% python3 -q
>>> import numpy as np
>>> np.set_printoptions(precision=2, suppress=True, linewidth=200, sign=" ")
>>> tidy = lambda a: np.round(a, 2) + 0
>>> m1 = np.array([[-6, 3, 4, 2, -4],
...     [3, -6, -3, 3, -3],
...     [4, -3, 0, -5, -3],
...     [2, 3, -5, 2, 2],
...     [-4, -3, -3, 2, -2]])
>>> f = np.array([-1, -2, 3, 5, 9])
>>> M2 = m1 + np.outer(f, np.eye(5)[0])
>>> np.linalg.matrix_rank(np.linalg.inv(M2) - np.linalg.inv(m1), tol=1e-8)
np.int64(1)
>>> tidy(np.linalg.det(M2) / np.linalg.det(m1)), tidy(1 + np.linalg.solve(m1, f)[0])
(np.float64(-0.32), np.float64(-0.32))
>>> E = np.loadtxt("arr.csv", delimiter=",")
>>> E
array([[ 0.,  4.,  2.],
       [ 4.,  0.,  0.],
       [ 2.,  0.,  0.]])
>>> np.argsort(-np.linalg.norm(E, axis=0).round(6), kind="stable")[:3]
array([ 0,  1,  2])
>>> np.linalg.matrix_rank(E, rtol=0.1)
np.int64(2)
>>> w1 = np.array([[0, 0], [1, 3], [0, 2]])
>>> coef = np.array([3, 0])
>>> hid = np.maximum(E @ w1 + coef, 0)
>>> (hid > 0).astype(int)
array([[ 1,  1],
       [ 1,  0],
       [ 1,  0]])
>>> hid
array([[  7.,  16.],
       [  3.,   0.],
       [  3.,   0.]])
>>> Z = np.array([[1, 1], [2, 1]])
>>> hid @ Z
array([[ 39.,  23.],
       [  3.,   3.],
       [  3.,   3.]])
>>> w1 @ Z
array([[ 0,  0],
       [ 7,  4],
       [ 4,  2]])
>>> (hid @ Z).round(6).argmax(axis=1)
array([ 0,  0,  0])
